In [1]: import numpy as np

In [2]: from numpy import linalg as LA

In [3]: np.set_printoptions(suppress=True, linewidth=120)

In [4]: rnd = lambda a: np.round(a, 2) + 0

In [5]: W2 = np.array([[0, 1, 0, 3, 1, 3]])

In [6]: rng = np.random.default_rng(6477)

In [7]: m1 = rng.normal(size=(14, 1)) @ W2 + np.array([9, 4, 3, -1, 7, -9])

In [8]: print(rnd(m1))
[[  9.     4.98   3.     1.94   7.98  -6.06]
 [  9.     2.39   3.    -5.83   5.39 -13.83]
 [  9.     5.12   3.     2.37   8.12  -5.63]
 [  9.     2.19   3.    -6.43   5.19 -14.43]
 [  9.     4.44   3.     0.31   7.44  -7.69]
 [  9.     5.76   3.     4.27   8.76  -3.73]
 [  9.     4.37   3.     0.1    7.37  -7.9 ]
 [  9.     4.64   3.     0.92   7.64  -7.08]
 [  9.     4.53   3.     0.59   7.53  -7.41]
 [  9.     3.86   3.    -1.43   6.86  -9.43]
 [  9.     5.16   3.     2.49   8.16  -5.51]
 [  9.     3.73   3.    -1.82   6.73  -9.82]
 [  9.     2.65   3.    -5.06   5.65 -13.06]
 [  9.     4.1    3.    -0.7    7.1   -8.7 ]]

In [9]: # rank 2

In [10]: print(np.argsort(-LA.norm(m1, axis=0).round(6), kind="stable")[:3])
[5 0 4]

In [11]: print(LA.matrix_rank(m1, rtol=0.1))
2

In [12]: print(rnd(LA.norm(m1, 2) / LA.norm(m1)))
0.96

In [13]: U, sv, vt = LA.svd(m1)

In [14]: rnd(sv)
Out[14]: array([57.18, 16.89,  0.  ,  0.  ,  0.  ,  0.  ])

In [15]: np.argmax(sv[:-1] / (sv[1:] + 1e-6)) + 1
Out[15]: np.int64(2)

In [16]: out = U[:, :2] @ np.diag(sv[:2]) @ vt[:2]

In [17]: rnd(out)
Out[17]: 
array([[  9.  ,   4.98,   3.  ,   1.94,   7.98,  -6.06],
       [  9.  ,   2.39,   3.  ,  -5.83,   5.39, -13.83],
       [  9.  ,   5.12,   3.  ,   2.37,   8.12,  -5.63],
       [  9.  ,   2.19,   3.  ,  -6.43,   5.19, -14.43],
       [  9.  ,   4.44,   3.  ,   0.31,   7.44,  -7.69],
       [  9.  ,   5.76,   3.  ,   4.27,   8.76,  -3.73],
       [  9.  ,   4.37,   3.  ,   0.1 ,   7.37,  -7.9 ],
       [  9.  ,   4.64,   3.  ,   0.92,   7.64,  -7.08],
       [  9.  ,   4.53,   3.  ,   0.59,   7.53,  -7.41],
       [  9.  ,   3.86,   3.  ,  -1.43,   6.86,  -9.43],
       [  9.  ,   5.16,   3.  ,   2.49,   8.16,  -5.51],
       [  9.  ,   3.73,   3.  ,  -1.82,   6.73,  -9.82],
       [  9.  ,   2.65,   3.  ,  -5.06,   5.65, -13.06],
       [  9.  ,   4.1 ,   3.  ,  -0.7 ,   7.1 ,  -8.7 ]])

In [18]: rnd(LA.norm(m1 - out) / LA.norm(m1))
Out[18]: np.float64(0.0)

In [19]: rnd(LA.norm(m1 - out, 2)), rnd(sv[2])
Out[19]: (np.float64(0.0), np.float64(0.0))

In [20]: rnd(np.abs(m1 - out).max())
Out[20]: np.float64(0.0)
